$ python3 -q
>>> import numpy as np
>>> np.set_printoptions(suppress=True, linewidth=120)
>>> rng = np.random.default_rng(27)
>>> J = rng.normal(size=(24, 7)) + 10 * np.array([1, -2, 2, 3, 1, -3, 1])
>>> J.round(2)
array([[ 11.25, -19.22,  20.96,  28.92,  10.87, -30.17,   9.81],
       [ 11.12, -20.44,  18.72,  29.53,   8.8 , -31.84,   9.85],
       [ 10.4 , -22.16,  20.01,  30.26,  10.17, -31.27,   9.69],
       [  9.81, -19.57,  18.71,  30.38,  10.99, -32.29,  10.22],
       [  8.47, -20.17,  19.32,  31.27,  10.06, -29.2 ,   8.95],
       [ 10.46, -18.58,  19.29,  30.67,  10.48, -30.06,   8.75],
       [ 10.28, -20.27,  20.6 ,  30.78,  11.53, -30.84,  10.87],
       [ 10.7 , -19.92,  20.61,  30.13,  10.67, -29.61,   9.44],
       [ 10.11, -19.34,  19.15,  29.6 ,  11.31, -29.68,   9.38],
       [  9.44, -18.58,  20.47,  28.11,  10.53, -30.88,   9.9 ],
       [  8.42, -20.27,  19.24,  28.8 ,  10.92, -27.52,  10.57],
       [ 10.2 , -21.23,  19.75,  29.33,   8.13, -29.45,   9.94],
       [  9.27, -21.5 ,  20.44,  31.35,  10.1 , -30.51,  10.61],
       [  9.02, -22.18,  21.71,  31.69,   9.7 , -29.93,  11.67],
       [  8.9 , -19.88,  20.87,  31.74,   9.2 , -30.82,  10.19],
       [  9.42, -18.45,  19.25,  30.19,  10.17, -30.27,   8.32],
       [ 11.32, -19.8 ,  20.68,  30.59,   9.44, -30.44,   9.56],
       [ 11.16, -20.52,  17.75,  29.68,   9.08, -29.07,   9.34],
       [ 10.4 , -20.06,  20.17,  29.1 ,   9.53, -30.08,  10.44],
       [ 10.38, -21.19,  19.67,  30.95,  10.68, -30.57,   9.48],
       [ 11.54, -19.3 ,  18.28,  32.08,  10.68, -29.74,   9.5 ],
       [  8.9 , -20.65,  19.2 ,  28.83,   7.95, -28.62,  11.32],
       [ 10.57, -19.88,  19.36,  29.52,   9.94, -30.9 ,  10.28],
       [  9.94, -20.34,  20.17,  30.06,  10.96, -30.26,   9.01]])
>>> C = J[[15, 5]].astype(float)
>>> for _ in range(4):
...     idx = np.linalg.norm(J[:, None] - C, axis=-1).argmin(axis=1)
...     C = np.array([J[idx == j].mean(axis=0) for j in range(2)])
... 
>>> idx
array([1, 1, 1, 1, 0, 1, 1, 1, 0, 0, 0, 1, 1, 1, 1, 0, 1, 1, 1, 1, 1, 0, 1, 1])
>>> np.bincount(idx)
array([ 6, 18])
